% python3 -q
>>> import numpy as np
>>> import numpy.linalg as la
>>> np.set_printoptions(precision=4, suppress=True, linewidth=120, sign=" ")
>>> def tidy(a):
...     return np.round(a, 4) + 0
... 
>>> B = np.array([[3, -3], [1, -3]])
>>> C = np.array([[-3, 1, 4], [2, -4, -3], [-1, -5, 4]])
>>> arr = np.kron(B, C)
>>> print(arr)
[[ -9   3  12   9  -3 -12]
 [  6 -12  -9  -6  12   9]
 [ -3 -15  12   3  15 -12]
 [ -3   1   4   9  -3 -12]
 [  2  -4  -3  -6  12   9]
 [ -1  -5   4   3  15 -12]]
>>> rng = np.random.default_rng(45532)
>>> z = rng.permutation(6)
>>> print(z)
[ 5  2  4  0  1  3]
>>> B = arr[z][:, z]
>>> print(np.trace(B))
0
>>> print(B)
[[-12   4  15  -1  -5   3]
 [-12  12  15  -3 -15   3]
 [  9  -3  12   2  -4  -6]
 [-12  12  -3  -9   3   9]
 [  9  -9  12   6 -12  -6]
 [-12   4  -3  -3   1   9]]
>>> print(np.allclose(B, arr))
False
>>> print(tidy(np.sort(np.abs(la.eigvals(B)))))
[  2.526    2.526   11.445   11.445   16.2675  16.2675]
>>> vec = np.array([2, -1, -1, 2, -2, 3])
>>> rhs = B @ vec
>>> beta, lr = np.zeros(6), 1 / la.norm(B, 2) ** 2
>>> for i in range(12):
...     beta -= lr * B.T @ (B @ beta - rhs)
...     if i % 2 == 0: print(i, round(la.norm(B @ beta - rhs), 4))
... 
0 23.8206
2 22.0048
4 20.3543
6 18.8529
8 17.4878
10 16.2473
>>> print(tidy(la.cond(B)))
48.6701
>>> print(tidy(beta))
[ 0.7503 -1.0813 -0.5989  0.6475 -0.8599 -0.094 ]
>>> z = rng.permutation(6)
>>> B = arr[:, z] * rng.choice([-1, 1], 6)
>>> print(B)
[[  9   9  -3   3 -12  12]
 [ -6  -6  12 -12   9  -9]
 [  3   3  15 -15 -12  12]
 [  3   9  -3   1 -12   4]
 [ -2  -6  12  -4   9  -3]
 [  1   3  15  -5 -12   4]]
>>> Uu, _, Vt = la.svd(arr.T @ B)
>>> print(tidy(la.lstsq(arr, B)[0]))
[[-1.  0.  0.  0.  0.  0.]
 [ 0.  0.  0.  1.  0.  0.]
 [ 0.  0.  0.  0.  0.  1.]
 [ 0.  1.  0.  0.  0.  0.]
 [ 0.  0.  1.  0.  0.  0.]
 [ 0.  0.  0.  0.  1.  0.]]
>>> print(z)
[ 0  3  4  1  5  2]
>>> B = la.inv(arr)
>>> print(tidy(la.cond(arr)))
48.6701
>>> print((np.abs(B) > 1e-9).astype(int))
[[ 1  1  1  1  1  1]
 [ 1  1  1  1  1  1]
 [ 1  1  1  1  1  1]
 [ 1  1  1  1  1  1]
 [ 1  1  1  1  1  1]
 [ 1  1  1  1  1  1]]
>>> print(tidy(la.det(arr) * B))
[[ 107136.   82944.  -44928. -107136.  -82944.   44928.]
 [  17280.   27648.    3456.  -17280.  -27648.   -3456.]
 [  48384.   55296.  -34560.  -48384.  -55296.   34560.]
 [  35712.   27648.  -14976. -107136.  -82944.   44928.]
 [   5760.    9216.    1152.  -17280.  -27648.   -3456.]
 [  16128.   18432.  -11520.  -48384.  -55296.   34560.]]
>>> print(tidy(la.slogdet(arr)[0]))
-1.0
>>> print(np.allclose(B, arr.T))
False
>>> O, Rm = la.qr(arr)
>>> print(tidy(O @ Rm))
[[ -9.   3.  12.   9.  -3. -12.]
 [  6. -12.  -9.  -6.  12.   9.]
 [ -3. -15.  12.   3.  15. -12.]
 [ -3.   1.   4.   9.  -3. -12.]
 [  2.  -4.  -3.  -6.  12.   9.]
 [ -1.  -5.   4.   3.  15. -12.]]
>>> print(tidy(abs(Rm[0, 0])), tidy(la.norm(arr[:, 0])))
11.8322 11.8322
>>> print(tidy(np.abs(np.diag(Rm))))
[ 11.8322  19.8566   4.3071   7.0993  11.914    2.5842]
>>> f = np.array([0, 3, -2, -2, 3])
>>> E = np.outer(rng.normal(size=25), f) + 0.05 * rng.normal(size=(25, 5))
>>> print(tidy(E))
[[ 0.0327  1.5693 -1.1066 -1.0804  1.7125]
 [-0.0744  2.3164 -1.4752 -1.5068  2.1518]
 [-0.0409  0.5912 -0.4142 -0.3858  0.7312]
 [ 0.0261 -5.5949  3.7878  3.7268 -5.549 ]
 [ 0.0053 -1.7192  1.1704  1.1253 -1.6246]
 [ 0.0511  1.4755 -0.9761 -0.999   1.5345]
 [-0.0163  0.1537 -0.1075 -0.0799  0.2339]
 [-0.1051 -1.5327  1.0928  0.8927 -1.5595]
 [-0.0513 -0.9304  0.6698  0.694  -1.0368]
 [ 0.0432  5.6415 -3.8057 -3.8241  5.7906]
 [-0.0444  0.0137 -0.009   0.082  -0.0918]
 [-0.0636 -4.1596  2.7605  2.7083 -4.025 ]
 [ 0.0695 -1.654   1.184   1.1043 -1.7025]
 [ 0.016  -1.252   0.8845  0.7745 -1.2056]
 [ 0.0269 -0.0999  0.0337  0.0279 -0.1285]
 [ 0.0442 -2.7183  1.6832  1.7949 -2.6657]
 [ 0.0624 -0.4495  0.279   0.2306 -0.4743]
 [-0.0618 -0.9853  0.5979  0.5413 -0.9555]
 [ 0.0179 -0.0621  0.0826  0.0486  0.0085]
 [-0.0032 -2.8415  1.8929  1.9253 -2.7498]
 [-0.0622  2.9657 -1.9756 -2.0162  2.966 ]
 [-0.0477  5.4015 -3.6601 -3.6242  5.4611]
 [-0.01   -0.5572  0.3325  0.3337 -0.4494]
 [ 0.0013  1.4135 -0.8714 -0.9197  1.4268]
 [-0.0657 -3.1739  2.1696  2.151  -3.1999]]
>>> O, V = la.qr(E[:, :4])[0], la.qr(E[:, 4:])[0]
>>> s = la.svd(O.T @ V, compute_uv=False)
>>> print((s > 0.9).sum())
1
>>> print(tidy(la.norm(O @ O.T - V @ V.T, 2)))
1.0
>>> O, _ = la.qr(np.array([[0.1, -1.6, 0.7, 0.2],
...     [-0.7, 0.6, 1.9, 0.7],
...     [-2.1, 0.2, 0.4, -2.8],
...     [1.7, 1.5, -0.2, 1.4]]))
>>> W0 = O[:, :3]
>>> print(tidy(W0))
[[-0.0358  0.7316 -0.4399]
 [ 0.2506 -0.3338 -0.8731]
 [ 0.7519 -0.2788  0.1561]
 [-0.6087 -0.5249 -0.1408]]
>>> print(tidy(W0[:, 0] @ W0[:, 1]))
0.0
>>> print(tidy(W0.T @ W0))
[[ 1.  0.  0.]
 [ 0.  1.  0.]
 [ 0.  0.  1.]]
>>> print(tidy(W0 @ W0.T))
[[ 0.7301  0.1309 -0.2996 -0.3003]
 [ 0.1309  0.9365  0.1453  0.1456]
 [-0.2996  0.1453  0.6675 -0.3333]
 [-0.3003  0.1456 -0.3333  0.6659]]
